% ipython --no-banner

In [1]: import numpy as np

In [2]: np.set_printoptions(suppress=True, linewidth=120)

In [3]: J = np.load("test2.npy")

In [4]: print(J)
[[2 3 0 0 0 3 3]
 [3 2 3 0 0 0 3]
 [3 3 2 3 0 0 0]
 [0 3 3 2 3 0 0]
 [0 0 3 3 2 3 0]
 [0 0 0 3 3 2 3]
 [3 0 0 0 3 3 2]]

In [5]: J.sum(axis=1)
Out[5]: array([11, 11, 11, 11, 11, 11, 11])

In [6]: J.shape
Out[6]: (7, 7)

In [7]: np.abs(J).max()
Out[7]: np.int64(3)

In [8]: np.round(J.mean(axis=0), 3)
Out[8]: array([1.571, 1.571, 1.571, 1.571, 1.571, 1.571, 1.571])

In [9]: np.count_nonzero(J)
Out[9]: np.int64(28)

In [10]: J - J[0]
Out[10]: 
array([[ 0,  0,  0,  0,  0,  0,  0],
       [ 1, -1,  3,  0,  0, -3,  0],
       [ 1,  0,  2,  3,  0, -3, -3],
       [-2,  0,  3,  2,  3, -3, -3],
       [-2, -3,  3,  3,  2,  0, -3],
       [-2, -3,  0,  3,  3, -1,  0],
       [ 1, -3,  0,  0,  3,  0, -1]])

In [11]: J.sum(axis=0)
Out[11]: array([11, 11, 11, 11, 11, 11, 11])

In [12]: print(np.unravel_index(np.abs(J).argmax(), J.shape))
(np.int64(0), np.int64(1))

In [13]: np.linalg.matrix_rank(J)
Out[13]: np.int64(7)

In [14]: rng = np.random.default_rng(2)

In [15]: z = rng.permutation(7)

In [16]: Y = J[:, z] * rng.choice([-1, 1], 7)

In [17]: print(Y)
[[-3 -3  0  0  0  2  3]
 [ 0 -3 -3  0  0  3  2]
 [ 0  0 -2  3  0  3  3]
 [ 0  0 -3  2  3  0  3]
 [-3  0 -3  3  2  0  0]
 [-2 -3  0  3  3  0  0]
 [-3 -2  0  0  3  3  0]]

In [18]: Uu, _, VT = np.linalg.svd(J.T @ Y)

In [19]: print(np.round(Uu @ VT, 3) + 0)
[[ 0.  0.  0.  0.  0.  1.  0.]
 [ 0.  0.  0.  0.  0.  0.  1.]
 [ 0.  0. -1.  0.  0.  0.  0.]
 [ 0.  0.  0.  1.  0.  0.  0.]
 [ 0.  0.  0.  0.  1.  0.  0.]
 [-1.  0.  0.  0.  0.  0.  0.]
 [ 0. -1.  0.  0.  0.  0.  0.]]

In [20]: f = np.array([1, -2, 3])

In [21]: np.polyval(f, Y[3])
Out[21]: array([ 3,  3, 18,  3,  6,  3,  6])

In [22]: print(np.correlate(Y[3], Y[1], "full"))
[  0   0  -6  -5  12   9  15  12 -15  -9  -9  -9   0]

In [23]: print(np.allclose(J @ J.T, J.T @ J))
True

In [24]: (J @ J)[0]
Out[24]: array([22, 12,  9,  9, 18, 21, 30])

In [25]: np.round(np.fft.fft(J[0]), 3)
Out[25]: array([11.   +0.j   ,  5.073+2.925j, -2.038-1.302j, -1.535-2.345j, -1.535+2.345j, -2.038+1.302j,  5.073-2.925j])

In [26]: print(np.round(np.sort(np.abs(np.fft.fft(J[0]))), 3), np.round(np.sort(np.linalg.svd(J, compute_uv=False)), 3))
[ 2.418  2.418  2.803  2.803  5.856  5.856 11.   ] [ 2.418  2.418  2.803  2.803  5.856  5.856 11.   ]

In [27]: J @ np.ones(7)
Out[27]: array([11., 11., 11., 11., 11., 11., 11.])

In [28]: E = np.array([[-0.5, -0.5, 0.4, -0.6],
    ...:     [0.7, -0.8, -0.2, -0.6],
    ...:     [-1.0, 0.1, 1.8, 0.4],
    ...:     [-1.6, 1.3, -0.8, 0.9],
    ...:     [-0.2, -0.3, 1.2, 0.1],
    ...:     [0.2, -0.8, 0.0, 0.8],
    ...:     [-1.0, -0.3, 1.9, 0.3],
    ...:     [-1.6, 0.0, -1.3, 0.0],
    ...:     [0.7, -0.5, -0.1, 1.0]])

In [29]: P = E @ np.linalg.solve(E.T @ E, E.T)

In [30]: np.linalg.matrix_rank(np.eye(9) - P)
Out[30]: np.int64(5)

In [31]: np.round(P @ E[:, 1], 3) + 0
Out[31]: array([-0.5, -0.8,  0.1,  1.3, -0.3, -0.8, -0.3,  0. , -0.5])
